>>> import numpy as np
>>> np.set_printoptions(suppress=True, linewidth=160)
>>> F = np.load("sample1.npy")
>>> print(F)
[[0 1 0 1 1 0 0 0 0 0]
 [1 0 0 0 1 1 0 0 0 0]
 [0 0 0 0 1 0 1 1 0 1]
 [1 0 0 0 1 0 0 0 0 1]
 [1 1 1 1 0 1 0 1 0 0]
 [0 1 0 0 1 0 0 0 0 0]
 [0 0 1 0 0 0 0 1 0 0]
 [0 0 1 0 1 0 1 0 0 1]
 [0 0 0 0 0 0 0 0 0 0]
 [0 0 1 1 0 0 0 1 0 0]]
>>> rk = np.linalg.matrix_rank(F)
>>> print(rk)
8
>>> N = np.linalg.svd(F)[2][rk:].T
>>> print([int(np.linalg.matrix_rank(F[:i])) for i in range(1, len(F) + 1)])
[1, 2, 3, 4, 5, 6, 7, 8, 8, 8]
>>> print(N.shape)
(10, 2)
>>> print(np.linalg.matrix_rank(F.T @ F), np.linalg.matrix_rank(F @ F.T))
8 8
>>> print(np.round(F @ N, 4) + 0)
[[0. 0.]
 [0. 0.]
 [0. 0.]
 [0. 0.]
 [0. 0.]
 [0. 0.]
 [0. 0.]
 [0. 0.]
 [0. 0.]
 [0. 0.]]
>>> ev, V = np.linalg.eigh(F)
>>> x = np.array([4, 0, 3, 5, 5, 0, 0, 2, 4, 0])
>>> print(x @ F @ x)
192
>>> print(np.abs(F).sum(axis=1).max(), round(float(np.abs(ev).max()), 4))
6 3.65
>>> def softmax(z):
...     e = np.exp(z - z.max(axis=-1, keepdims=True))
...     return e / e.sum(axis=-1, keepdims=True)
... 
>>> print(np.round(softmax(F).sum(axis=1), 4))
[1. 1. 1. 1. 1. 1. 1. 1. 1. 1.]
>>> print(np.round(softmax(F[7] + -2), 4))
[0.0593 0.0593 0.1611 0.0593 0.1611 0.0593 0.1611 0.0593 0.0593 0.1611]
>>> print(np.round(softmax(F[7]), 4))
[0.0593 0.0593 0.1611 0.0593 0.1611 0.0593 0.1611 0.0593 0.0593 0.1611]
>>> scores = F @ F.T / np.sqrt(10)
>>> print(np.round(softmax(scores)[7] @ F, 4))
[0.2684 0.2388 0.4443 0.2388 0.7032 0.1592 0.3553 0.3885 0.     0.4645]
>>> print(np.count_nonzero(F))
30
>>> print(F.sum(axis=0))
[3 3 4 3 6 2 2 4 0 3]
>>> print(np.linalg.matrix_rank(F))
8
>>> print(F.mean(axis=0))
[0.3 0.3 0.4 0.3 0.6 0.2 0.2 0.4 0.  0.3]
>>> print(np.unravel_index(np.abs(F).argmax(), F.shape))
(np.int64(0), np.int64(1))
>>> print(np.trace(F @ F @ F) // 6)
6
>>> print(F.sum(axis=0))
[3 3 4 3 6 2 2 4 0 3]
>>> print(np.argwhere(np.triu(F)))
[[0 1]
 [0 3]
 [0 4]
 [1 4]
 [1 5]
 [2 4]
 [2 6]
 [2 7]
 [2 9]
 [3 4]
 [3 9]
 [4 5]
 [4 7]
 [6 7]
 [7 9]]
>>> low = np.diag(F.sum(axis=1)) - F
>>> print(low)
[[ 3 -1  0 -1 -1  0  0  0  0  0]
 [-1  3  0  0 -1 -1  0  0  0  0]
 [ 0  0  4  0 -1  0 -1 -1  0 -1]
 [-1  0  0  3 -1  0  0  0  0 -1]
 [-1 -1 -1 -1  6 -1  0 -1  0  0]
 [ 0 -1  0  0 -1  2  0  0  0  0]
 [ 0  0 -1  0  0  0  2 -1  0  0]
 [ 0  0 -1  0 -1  0 -1  4  0 -1]
 [ 0  0  0  0  0  0  0  0  0  0]
 [ 0  0 -1 -1  0  0  0 -1  0  3]]
>>> print(low @ np.ones(10))
[0. 0. 0. 0. 0. 0. 0. 0. 0. 0.]
>>> print((np.linalg.eigvalsh(low) < 1e-8).sum())
2
>>> K = np.load("out13.npy")
>>> print(K)
[[6. 1. 1. 1.]
 [1. 6. 1. 1.]
 [1. 1. 6. 1.]
 [1. 1. 1. 6.]]
>>> print(K @ np.ones(4))
[9. 9. 9. 9.]
>>> print(np.fft.fft(K[0]))
[9.+0.j 5.+0.j 5.+0.j 5.+0.j]
>>> print(np.sort(np.abs(np.fft.fft(K[0]))), np.round(np.sort(np.linalg.svd(K, compute_uv=False)), 4))
[5. 5. 5. 9.] [5. 5. 5. 9.]
>>> print(K @ (-1.0) ** np.arange(4))
[ 5. -5.  5. -5.]
>>> rng = np.random.default_rng(9529)
>>> labels = rng.permutation(4)
>>> print(labels)
[3 1 0 2]
>>> Y = K[labels][:, labels]
>>> print(Y)
[[6. 1. 1. 1.]
 [1. 6. 1. 1.]
 [1. 1. 6. 1.]
 [1. 1. 1. 6.]]
>>> print(np.allclose(Y, K))
True
>>> x = np.ones(4)
>>> for _ in range(6):
...     x = K @ x
...     x /= np.linalg.norm(x)
...     print(round(x @ K @ x, 4))
... 
9.0
9.0
9.0
9.0
9.0
9.0
>>> print(round(float(np.linalg.eigvalsh(K)[-1]), 4))
9.0
>>> ev, V = np.linalg.eigh(K)
>>> x = np.array([1, 3, 1, 0])
>>> print(np.round(V * np.maximum(ev, 0) @ V.T, 4))
[[6. 1. 1. 1.]
 [1. 6. 1. 1.]
 [1. 1. 6. 1.]
 [1. 1. 1. 6.]]
>>> print((np.sign(V[:, -1].round(6)) == np.sign(V[0, -1].round(6))).astype(int))
[1 1 1 1]
>>> u = np.array([-2, 2, 2, 0, -1, 0, 1])
>>> X = u[np.abs(np.subtract.outer(np.arange(7), np.arange(7)))]
>>> print(X)
[[-2  2  2  0 -1  0  1]
 [ 2 -2  2  2  0 -1  0]
 [ 2  2 -2  2  2  0 -1]
 [ 0  2  2 -2  2  2  0]
 [-1  0  2  2 -2  2  2]
 [ 0 -1  0  2  2 -2  2]
 [ 1  0 -1  0  2  2 -2]]
>>> u, g = X[6], X[4]
>>> print(u @ g)
-7
>>> p = (u @ g) / (u @ u) * u
>>> print((g - p) @ u)
0.0
>>> print(round(np.linalg.norm(u + g) ** 2 + np.linalg.norm(u - g) ** 2, 4))
70.0
>>> print(p)
[-0.5 -0.   0.5 -0.  -1.  -1.   1. ]
>>> print(g - p)
[-0.5  0.   1.5  2.  -1.   3.   1. ]
>>> u = np.array([-5, -1, -5, -4, 1, -4, 2])
>>> Y = X + np.outer(u, np.eye(7)[1])
>>> print(np.linalg.matrix_rank(Y - X))
1
>>> labels = rng.permutation(7)
>>> print(labels)
[1 3 2 5 0 4 6]
>>> Y = X[labels][:, labels]
>>> print(np.trace(Y))
-14
>>> print(np.round(np.sort(np.abs(np.linalg.eigvals(Y))), 4))
[0.9655 2.1053 3.2827 3.5511 4.1618 5.9137 6.5542]
>>> print(Y)
[[-2  2  2 -1  2  0  0]
 [ 2 -2  2  2  0  2  0]
 [ 2  2 -2  0  2  2 -1]
 [-1  2  0 -2  0  2  2]
 [ 2  0  2  0 -2 -1  1]
 [ 0  2  2  2 -1 -2  2]
 [ 0  0 -1  2  1  2 -2]]
>>> print(np.allclose(Y, X))
False
>>> print([round(float(np.linalg.det(X[:i, :i])), 2) + 0 for i in range(1, 8)])
[-2.0, 0.0, 32.0, -128.0, 0.0, 1568.0, -3822.0]
>>> print(round(np.linalg.eigvalsh(X).min(), 4))
-6.5542
>>> print(np.all(np.linalg.eigvalsh(X) > 0))
False
>>> Y = np.array([[-2, 0, -1, 0, -1, 1],
...     [-2, 2, 1, -2, 1, 2],
...     [-2, 1, 1, -2, -2, 1],
...     [1, 1, -2, -2, 0, 0],
...     [-2, 0, -1, 1, 1, -1],
...     [-2, 2, 1, -1, -1, 0]])
>>> arr = Y + Y.T
>>> print(arr)
[[-4 -2 -3  1 -3 -1]
 [-2  4  2 -1  1  4]
 [-3  2  2 -4 -3  2]
 [ 1 -1 -4 -4  1 -1]
 [-3  1 -3  1  2 -2]
 [-1  4  2 -1 -2  0]]
>>> ev, V = np.linalg.eigh(arr)
>>> x = np.array([0, 1, 0, 2, 1, 3])
>>> print((np.sign(V[:, -1].round(6)) == np.sign(V[0, -1].round(6))).astype(int))
[1 0 0 1 1 0]
>>> print(np.abs(arr).sum(axis=1).max(), np.round(np.abs(ev).max(), 4))
16 9.8054
>>> m1 = np.loadtxt("data.csv", delimiter=",")
>>> print(m1)
[[  7.8886  -0.2888   3.2137   5.4886  -1.0098  -1.0137  -4.7187   1.7808   0.4544   1.1884]
 [  6.9788  17.5117 -12.4883  -3.5285  -5.9887  -1.4815   2.0333   3.4998  20.0002  -7.0135]
 [ -6.8917  -7.7984   2.7055   7.4147  -0.6386  -5.8877   1.5006  -2.1098  -7.5136  -8.0028]
 [  5.0975  20.3276 -15.7975  -5.0885  -6.9657  -2.2143   4.0589   3.4149  23.0985  -9.8334]
 [-13.2063 -16.61     8.7959   2.4024   5.0005  -0.7221   2.0078  -4.7228 -18.9194   1.2591]
 [-30.2376  -4.4873  -7.3042 -18.6839   5.6239   4.2887  15.996   -7.5063  -8.1984  -1.5968]
 [ -0.4981 -12.0963  10.2108   5.7012   3.405    0.202   -3.9064  -1.3393 -13.294    4.9715]
 [ -7.8969 -22.724   16.8298   4.5239   7.9948   2.5106  -3.3097  -4.3035 -26.0167  10.3111]
 [ 11.2052   9.6119  -3.9738   2.3905  -3.9904  -1.1845  -3.1858   3.5673  11.6246  -2.0048]
 [  5.8938 -16.4905  15.9934  14.3133   2.7592  -2.334   -9.1474  -0.2895 -16.9815   5.1259]
 [ -2.0085 -11.5638   8.817    6.7814   2.4283  -1.6436  -2.7956  -1.6009 -12.3967   1.6023]
 [-26.5714  -2.1166  -8.4978 -14.7232   3.1419   1.5017  14.8369  -6.2897  -4.625   -5.5943]
 [-21.9305 -20.9059   9.7789  -4.523    8.8234   3.1093   5.48    -7.2773 -25.208    5.8648]
 [ -5.1325  -1.8912  -0.2252  -2.9139   1.3943   1.0118   2.3082  -1.3958  -2.6938   0.6192]
 [ 29.3266   8.4858   3.5612  15.7262  -6.4151  -3.9214 -14.1166   7.6902  12.4185   0.2951]
 [ -2.1185 -16.8121  12.8754  11.2296   2.9733  -3.1135  -4.4806  -2.1196 -17.7254   1.3928]
 [  0.1089  -4.102    2.2143   9.9137  -2.4146  -6.5065  -1.3005  -0.0977  -2.8143  -8.1381]]
>>> print(np.round(np.linalg.eigvalsh(arr).min(), 4))
-7.2086
>>> print(np.all(np.linalg.eigvalsh(arr) > 0))
False
>>> gram = m1.T @ m1
>>> print(np.round(np.linalg.svd(m1, compute_uv=False) ** 2, 4))
[10198.3056  5315.6004   529.8689     0.0156     0.0084     0.0068     0.0047     0.0035     0.0025     0.0012]
>>> print((m1 @ m1.T).shape)
(17, 17)
>>> print(np.allclose(gram, gram.T))
True
>>> print(np.round(np.linalg.eigvalsh(gram)[::-1], 4))
[10198.3056  5315.6004   529.8689     0.0156     0.0084     0.0068     0.0047     0.0035     0.0025     0.0012]
>>> mat = np.maximum(np.array([[5, 2],
...     [2, 9],
...     [2, 7],
...     [7, 3],
...     [7, 9],
...     [8, 3],
...     [1, 8],
...     [5, 5],
...     [7, 8],
...     [5, 3],
...     [9, 8],
...     [9, 9],
...     [9, 7],
...     [9, 8],
...     [7, 1],
...     [6, 1],
...     [0, 3],
...     [1, 1],
...     [7, 0],
...     [8, 5],
...     [6, 9],
...     [7, 0],
...     [1, 8],
...     [4, 8],
...     [6, 9],
...     [2, 7],
...     [6, 7]]) @ np.array([[1, -1, 1, 0, -2, 2, -2, 2, -3], [-3, 3, 3, 0, 3, 0, 3, 3, -1]]) + np.array([-1, -1, 2, -2, 2, -1, 1, 1, -2]), 0)
>>> print(mat)
[[ 0  0 13  0  0  9  0 17  0]
 [ 0 24 31  0 25  3 24 32  0]
 [ 0 18 25  0 19  3 18 26  0]
 [ 0  1 18  0  0 13  0 24  0]
 [ 0 19 36  0 15 13 14 42  0]
 [ 0  0 19  0  0 15  0 26  0]
 [ 0 22 27  0 24  1 23 27  0]
 [ 0  9 22  0  7  9  6 26  0]
 [ 0 16 33  0 12 13 11 39  0]
 [ 0  3 16  0  1  9  0 20  0]
 [ 0 14 35  0  8 17  7 43  0]
 [ 0 17 38  0 11 17 10 46  0]
 [ 0 11 32  0  5 17  4 40  0]
 [ 0 14 35  0  8 17  7 43  0]
 [ 3  0 12  0  0 13  0 18  0]
 [ 2  0 11  0  0 11  0 16  0]
 [ 0  8 11  0 11  0 10 10  0]
 [ 0  1  6  0  3  1  2  6  0]
 [ 6  0  9  0  0 13  0 15  0]
 [ 0  6 25  0  1 15  0 32  0]
 [ 0 20 35  0 17 11 16 40  0]
 [ 6  0  9  0  0 13  0 15  0]
 [ 0 22 27  0 24  1 23 27  0]
 [ 0 19 30  0 18  7 17 33  0]
 [ 0 20 35  0 17 11 16 40  0]
 [ 0 18 25  0 19  3 18 26  0]
 [ 0 14 29  0 11 11 10 34  0]]
>>> left, sv, VT = np.linalg.svd(mat)
>>> V = VT[:(sv > 1e-8).sum()]
>>> x = mat[20] + -3 * mat[0] + rng.integers(2) * np.eye(9)[0]
>>> print(x)
[  1.  20.  -4.   0.  17. -16.  16. -11.   0.]
>>> print(np.round(V.T @ V, 4) + 0)
[[1. 0. 0. 0. 0. 0. 0. 0. 0.]
 [0. 1. 0. 0. 0. 0. 0. 0. 0.]
 [0. 0. 1. 0. 0. 0. 0. 0. 0.]
 [0. 0. 0. 0. 0. 0. 0. 0. 0.]
 [0. 0. 0. 0. 1. 0. 0. 0. 0.]
 [0. 0. 0. 0. 0. 1. 0. 0. 0.]
 [0. 0. 0. 0. 0. 0. 1. 0. 0.]
 [0. 0. 0. 0. 0. 0. 0. 1. 0.]
 [0. 0. 0. 0. 0. 0. 0. 0. 0.]]
